In [1]: import numpy as np

In [2]: np.set_printoptions(suppress=True, linewidth=100)

In [3]: M = np.loadtxt("w.csv", delimiter=",")

In [4]: print(M)
[[3.05 6.   2.   9.   0.   7.   6.   4.   2.  ]
 [1.   8.05 1.   2.   6.   4.   1.   6.   5.  ]
 [0.   0.   0.05 7.   2.   6.   1.   0.   6.  ]
 [7.   7.   5.   0.05 7.   5.   3.   8.   3.  ]
 [6.   9.   3.   7.   4.05 0.   2.   9.   4.  ]
 [3.   3.   2.   8.   2.   8.05 5.   4.   6.  ]
 [1.   1.   8.   6.   7.   4.   8.05 6.   0.  ]
 [3.   5.   4.   8.   1.   0.   0.   3.05 1.  ]
 [3.   6.   2.   9.   0.   7.   6.   4.   2.05]]

In [5]: U, sig, VT = np.linalg.svd(M, full_matrices=False)

In [6]: print((sig > 1e-8).sum())
9

In [7]: print(np.round(np.abs(VT[0]), 2))
[0.25 0.4  0.24 0.47 0.25 0.35 0.3  0.4  0.24]

In [8]: print(np.round(sig / sig[0], 2) + 0)
[1.   0.37 0.28 0.24 0.17 0.11 0.08 0.02 0.  ]

In [9]: print(np.round(np.cumsum(sig ** 2) / np.sum(sig ** 2), 2))
[0.76 0.86 0.92 0.96 0.99 1.   1.   1.   1.  ]

In [10]: print(np.round(U.T @ U, 2) + 0)
[[1. 0. 0. 0. 0. 0. 0. 0. 0.]
 [0. 1. 0. 0. 0. 0. 0. 0. 0.]
 [0. 0. 1. 0. 0. 0. 0. 0. 0.]
 [0. 0. 0. 1. 0. 0. 0. 0. 0.]
 [0. 0. 0. 0. 1. 0. 0. 0. 0.]
 [0. 0. 0. 0. 0. 1. 0. 0. 0.]
 [0. 0. 0. 0. 0. 0. 1. 0. 0.]
 [0. 0. 0. 0. 0. 0. 0. 1. 0.]
 [0. 0. 0. 0. 0. 0. 0. 0. 1.]]

In [11]: print(np.round(np.sqrt((sig ** 2).sum()), 2), np.round(np.linalg.norm(M), 2))
44.47 44.47

In [12]: print(np.round(U.T @ M @ VT.T, 2) + 0)
[[38.66  0.    0.    0.    0.    0.    0.    0.    0.  ]
 [ 0.   14.48  0.    0.    0.    0.    0.    0.    0.  ]
 [ 0.    0.   10.68  0.    0.    0.    0.    0.    0.  ]
 [ 0.    0.    0.    9.39  0.    0.    0.    0.    0.  ]
 [ 0.    0.    0.    0.    6.61  0.    0.    0.    0.  ]
 [ 0.    0.    0.    0.    0.    4.32  0.    0.    0.  ]
 [ 0.    0.    0.    0.    0.    0.    2.91  0.    0.  ]
 [ 0.    0.    0.    0.    0.    0.    0.    0.68  0.  ]
 [ 0.    0.    0.    0.    0.    0.    0.    0.    0.01]]

In [13]: print(U.shape, sig.shape, VT.shape)
(9, 9) (9,) (9, 9)

In [14]: U, sig, VT = np.linalg.svd(M)

In [15]: print(np.argmax(sig[:-1] / (sig[1:] + 1e-6)) + 1)
8

In [16]: print(sig.round(2))
[38.66 14.48 10.68  9.39  6.61  4.32  2.91  0.68  0.01]

In [17]: out = U[:, :8] @ np.diag(sig[:8]) @ VT[:8]

In [18]: print(round(np.abs(M - out).max(), 2))
0.0

In [19]: print(out.round(2) + 0)
[[3.05 6.   2.   9.   0.   7.   6.   4.   2.  ]
 [1.   8.05 1.   2.   6.   4.   1.   6.   5.  ]
 [0.   0.   0.05 7.   2.   6.   1.   0.   6.  ]
 [7.   7.   5.   0.05 7.   5.   3.   8.   3.  ]
 [6.   9.   3.   7.   4.05 0.   2.   9.   4.  ]
 [3.   3.   2.   8.   2.   8.05 5.   4.   6.  ]
 [1.   1.   8.   6.   7.   4.   8.05 6.   0.  ]
 [3.   5.   4.   8.   1.   0.   0.   3.05 1.  ]
 [3.   6.   2.   9.   0.   7.   6.   4.   2.05]]

In [20]: print(round(np.linalg.norm(M - out) / np.linalg.norm(M), 2))
0.0

In [21]: J = np.loadtxt("layer2.csv", delimiter=",")

In [22]: print(J.round(2) + 0)
[[-0.59 -0.54  0.12 -0.8  -0.14  1.74 -1.41 -0.72  0.47  1.18 -1.72  0.82 -1.4  -0.52  0.84  0.98]
 [ 1.34  0.06  0.47 -0.86  1.49  1.49 -1.13 -0.31 -0.28  0.71 -0.01 -0.39  1.62  0.98 -0.03 -1.77]
 [ 0.84 -0.81 -0.98  2.81 -0.82  0.46  0.11 -0.3   0.1  -0.3  -1.74  0.64  0.58  0.44  0.05 -0.83]
 [ 0.75 -1.65 -0.17 -1.3  -0.67  0.58  1.58  1.22  0.32  0.06 -0.51 -0.21 -0.57  2.19 -0.65  0.53]
 [ 0.67 -0.96 -0.23 -1.63 -0.9  -0.02  0.83 -1.17  0.14 -1.29  0.13  1.8   1.36 -1.3   0.7  -0.32]
 [ 0.17 -1.29  0.21  0.66  2.39 -0.75  0.59 -1.34  0.4   0.59  0.    0.44  0.76  0.13 -0.68  1.91]
 [ 1.   -1.12  0.82 -0.1  -0.84 -0.06 -0.9  -0.43 -2.05 -0.24 -0.28 -0.92 -0.4  -1.19 -2.12  0.32]
 [ 0.33  0.91 -0.85 -0.42  1.17  0.62  1.65 -1.3  -0.79 -1.24 -1.26 -1.61 -1.05 -0.36  0.59 -0.24]
 [ 0.75 -0.3   0.11 -0.08  1.5  -0.62  0.45  2.56 -0.97  0.4  -1.    1.01 -0.34 -1.45  0.69 -0.4 ]
 [-0.67 -0.93 -1.39  0.19  0.8   0.9  -1.51  0.77 -1.05 -2.18  0.97  0.15  0.03  0.64  0.61  0.89]
 [ 1.42 -1.71  0.19  0.23 -0.02 -0.94 -0.74 -0.21  1.35 -0.06  0.83 -1.57 -1.05 -0.52  1.7  -0.51]
 [-1.76 -1.54  1.02  0.82  0.19  1.42  1.41 -0.24 -0.85  0.61  1.25 -0.01 -0.37 -0.47  0.4  -1.25]
 [ 0.67  0.21 -1.81  0.18  0.01  1.73  0.48  0.73  1.33  0.67  1.06 -0.58  0.32 -1.74 -1.18  0.49]
 [-2.01 -0.99 -0.07 -0.61  0.11 -0.54 -0.35  0.66  1.02 -0.51 -1.64 -1.58  1.55 -0.66 -0.46 -0.48]
 [ 0.42  0.49  2.4   0.59  0.48  1.1   0.05  0.53  1.58 -2.07 -0.19  0.39 -0.46 -0.26 -0.71  0.17]
 [ 0.5   0.43  1.1   0.46 -0.92  0.81  0.5   0.54 -0.8   0.35 -0.12 -1.18  1.74 -0.18  1.76  1.94]]

In [23]: f = np.array([0, -3, 2, 2, -2, -3, -2, -3, -2, 2, -3, 1, 2, -3, -1, -2])

In [24]: out = J + np.outer(f, np.eye(16)[12])

In [25]: print(np.round(np.linalg.det(out) / np.linalg.det(J), 2), round(1 + np.linalg.solve(J, f)[12], 2))
0.41 0.41

In [26]: print(np.linalg.matrix_rank(np.linalg.inv(out) - np.linalg.inv(J), tol=1e-8))
1

In [27]: rng = np.random.default_rng(3381)

In [28]: idx = rng.permutation(16)

In [29]: print(idx)
[ 8  3  2 15 14 11  5  1 12  7  0 13  4 10  9  6]

In [30]: out = J[idx][:, idx]

In [31]: print(np.round(np.diag(out), 2))
[-0.97 -1.3  -0.98  1.94 -0.71 -0.01 -0.75  0.06  0.32 -1.3  -0.59 -0.66 -0.9   0.83 -2.18 -0.9 ]

In [32]: arr = np.loadtxt("m.csv", delimiter=",")

In [33]: print(arr)
[[ 0. -2.  2. -1.  2.]
 [ 8.  6. 10.  7. 10.]
 [ 4.  2.  6.  3.  6.]
 [ 0. -2.  2. -1.  2.]
 [ 7.  5.  9.  6.  9.]
 [ 2.  0.  4.  1.  4.]
 [ 6.  4.  8.  5.  8.]
 [ 7.  5.  9.  6.  9.]
 [ 7.  5.  9.  6.  9.]
 [ 6.  4.  8.  5.  8.]]

In [34]: print([round(float(x), 2) for x in np.linalg.svd(arr, compute_uv=False)[:3]])
[41.33, 5.55, 0.0]

In [35]: print(np.linalg.matrix_rank(arr, rtol=0.1))
2

In [36]: print(np.argsort(-np.linalg.norm(arr, axis=0).round(6), kind="stable")[:3])
[2 4 0]
